$ python3 -q
>>> import numpy as np
>>> np.set_printoptions(precision=2, suppress=True, linewidth=160, sign=" ")
>>> mat = np.load("a.npy")
>>> print(mat)
[[  1   0   0]
 [  1   2   1]
 [  3   4   4]
 [  6   4   5]
 [  6   4   8]
 [  7   4  10]
 [  8   7  12]
 [ 10   8  15]
 [ 11  11  17]
 [ 14  12  19]
 [ 16  13  20]
 [ 16  14  21]]
>>> np.abs(np.linalg.svd(mat)[2][-1])
array([ 0.83,  0.45,  0.33])
>>> np.linalg.cond(mat) > 100
np.False_
>>> print([round(float(x), 2) for x in np.linalg.svd(mat, compute_uv=False)[:3]])
[63.12, 3.22, 2.72]
>>> round(np.log10(np.linalg.cond(mat)))
1
>>> arr = np.load("test15.npy")
>>> arr
array([[ 0,  0,  3],
       [ 0, -3,  0],
       [ 0,  0,  0]])
>>> np.linalg.svd(arr, compute_uv=False)
array([ 3.,  3.,  0.])
>>> arr - arr[0]
array([[ 0,  0,  0],
       [ 0, -3, -3],
       [ 0,  0, -3]])
>>> arr.sum(axis=1)
array([ 3, -3,  0])
>>> np.unravel_index(np.abs(arr).argmax(), arr.shape)
(np.int64(0), np.int64(2))
>>> np.abs(arr).max()
np.int64(3)
>>> np.count_nonzero(arr)
np.int64(2)
>>> np.linalg.matrix_rank(arr)
np.int64(2)
>>> arr.mean(axis=0)
array([ 0., -1.,  1.])
>>> rng = np.random.default_rng(5678)
>>> A2 = arr + rng.integers(-2, 3, (3, 2)) @ rng.integers(-2, 3, (2, 3))
>>> A2
array([[ 4,  2,  9],
       [ 1, -2,  1],
       [ 3,  1,  5]])
>>> print(np.linalg.matrix_rank(A2 - arr, tol=1e-8))
2
>>> print(np.abs(A2 - arr).sum(axis=1))
[ 12   3   9]
>>> A2 - arr
array([[ 4,  2,  6],
       [ 1,  1,  1],
       [ 3,  1,  5]])
>>> print(np.round(np.linalg.svd(A2 - arr, compute_uv=False), 2) + 0)
[ 9.66  0.88  0.  ]
>>> F = np.load("block4.npy")
>>> F.round(2) + 0
array([[ 0.  ,  0.74, -0.58,  0.  ,  0.33],
       [-0.88, -0.31, -0.28,  0.05,  0.22],
       [-0.37,  0.5 ,  0.49,  0.54, -0.28],
       [ 0.15, -0.09,  0.37,  0.29,  0.86],
       [ 0.26, -0.3 , -0.46,  0.78, -0.15]])
>>> lab = rng.permutation(5)
>>> lab
array([ 3,  2,  0,  4,  1])
>>> A2 = F[lab][:, lab]
>>> print(np.round(np.linalg.det(A2), 2), np.round(np.linalg.det(F[lab]), 2))
-1.0 -1.0
>>> np.sort(np.abs(np.linalg.eigvals(A2)))
array([ 1.,  1.,  1.,  1.,  1.])
>>> print(np.allclose(A2, F))
False
>>> round(float(np.trace(A2)), 2)
0.33
>>> A2.round(2) + 0
array([[ 0.29,  0.37,  0.15,  0.86, -0.09],
       [ 0.54,  0.49, -0.37, -0.28,  0.5 ],
       [ 0.  , -0.58,  0.  ,  0.33,  0.74],
       [ 0.78, -0.46,  0.26, -0.15, -0.3 ],
       [ 0.05, -0.28, -0.88,  0.22, -0.31]])
>>> np.round(F @ F.T, 2) + 0
array([[ 1.,  0.,  0.,  0.,  0.],
       [ 0.,  1.,  0.,  0.,  0.],
       [ 0.,  0.,  1.,  0.,  0.],
       [ 0.,  0.,  0.,  1.,  0.],
       [ 0.,  0.,  0.,  0.,  1.]])
>>> round(F[:, 0] @ F[:, 2], 2)
np.float64(-0.0)
>>> print(np.round(F.T @ F, 2) + 0)
[[ 1.  0.  0.  0.  0.]
 [ 0.  1.  0.  0.  0.]
 [ 0.  0.  1.  0.  0.]
 [ 0.  0.  0.  1.  0.]
 [ 0.  0.  0.  0.  1.]]
>>> lab = rng.permutation(5)
>>> A2 = F[:, lab] * rng.choice([-1, 1], 5)
>>> A2.round(2) + 0
array([[-0.74,  0.  , -0.58,  0.  , -0.33],
       [ 0.31,  0.88, -0.28,  0.05, -0.22],
       [-0.5 ,  0.37,  0.49,  0.54,  0.28],
       [ 0.09, -0.15,  0.37,  0.29, -0.86],
       [ 0.3 , -0.26, -0.46,  0.78,  0.15]])
>>> left, _, VT = np.linalg.svd(F.T @ A2)
>>> print(lab)
[ 1  0  2  3  4]
>>> np.round(left @ VT, 2) + 0
array([[ 0., -1.,  0.,  0.,  0.],
       [-1.,  0.,  0.,  0.,  0.],
       [ 0.,  0.,  1.,  0.,  0.],
       [ 0.,  0.,  0.,  1.,  0.],
       [ 0.,  0.,  0.,  0., -1.]])
>>> np.allclose(F @ F.T, F.T @ F)
True
>>> np.allclose(F, F.T)
False
>>> assert F == F.T
Traceback (most recent call last):
  File "<python-input-46>", line 1, in <module>
    assert F == F.T
           ^^^^^^^^
ValueError: The truth value of an array with more than one element is ambiguous. Use a.any() or a.all()
>>> round(float(np.abs(np.linalg.eigvals(F)).max()), 2)
1.0
>>> K = np.load("mat.npy")
>>> K
array([[-3,  0,  0,  0],
       [ 0,  1,  0,  0],
       [ 0,  0, -3,  0],
       [ 0,  0,  0,  1]])
>>> # equal to its transpose
>>> np.trace(K)
np.int64(-4)
>>> np.sort(np.abs(np.linalg.eigvals(K)))
array([ 1.,  1.,  3.,  3.])
>>> np.linalg.determinant(K)
Traceback (most recent call last):
  File "<python-input-53>", line 1, in <module>
    np.linalg.determinant(K)
    ^^^^^^^^^^^^^^^^^^^^^
AttributeError: module 'numpy.linalg' has no attribute 'determinant'
>>> (K + K.T) / 2
array([[-3.,  0.,  0.,  0.],
       [ 0.,  1.,  0.,  0.],
       [ 0.,  0., -3.,  0.],
       [ 0.,  0.,  0.,  1.]])
>>> print((K - K.T) / 2)
[[ 0.  0.  0.  0.]
 [ 0.  0.  0.  0.]
 [ 0.  0.  0.  0.]
 [ 0.  0.  0.  0.]]
>>> E = np.array([[2, 2, -5], [-4, 4, -2], [4, 3, -2], [-2, 0, -1], [-4, 2, 3]])
>>> left, s, VT = np.linalg.svd(E, full_matrices=False)
>>> (s > 1e-8).sum()
np.int64(3)
>>> print(np.cumsum(s ** 2) / np.sum(s ** 2))
[ 0.54  0.92  1.  ]
>>> left.shape, s.shape, VT.shape
((5, 3), (3,), (3, 3))
>>> print(round(np.sqrt((s ** 2).sum()), 2), round(float(np.linalg.norm(E)), 2))
11.49 11.49
>>> print(s)
[ 8.43  7.05  3.35]
>>> print(np.round(left.T @ E @ VT.T, 2) + 0)
[[ 8.43  0.    0.  ]
 [ 0.    7.05  0.  ]
 [ 0.    0.    3.35]]
>>> A2 = E / np.linalg.norm(E, axis=1, keepdims=True)
>>> gram = A2 @ A2.T
>>> print((gram - 2 * np.eye(5)).round(6).argmax(axis=1))
[ 2  3  0  1  1]
>>> print(round(np.degrees(np.arccos(np.clip(gram[0, 4], -1, 1))), 2))
127.89
>>> (np.abs(gram) > 0.9).astype(int)
array([[ 1,  0,  0,  0,  0],
       [ 0,  1,  0,  0,  0],
       [ 0,  0,  1,  0,  0],
       [ 0,  0,  0,  1,  0],
       [ 0,  0,  0,  0,  1]])
>>> M = np.load("data.npy")
>>> M
array([[ 0.5,  0.5],
       [ 0.5,  0.5]])
>>> # column 1 repeats column 0
>>> M[0] @ M[1]
np.float64(0.5)
>>> np.linalg.norm(M, axis=1)
array([ 0.71,  0.71])
>>> print(np.linalg.norm(M, axis=0))
[ 0.71  0.71]
>>> round(float(np.linalg.norm(M, 2)), 2)
1.0
>>> np.round(np.linalg.norm(M) ** 2 / np.linalg.norm(M, 2) ** 2, 2)
np.float64(1.0)
>>> print(round(float(np.linalg.norm(M, "nuc")), 2))
1.0
>>> print(np.round(np.linalg.norm(M, 1), 2), np.round(np.linalg.norm(M, np.inf), 2))
1.0 1.0
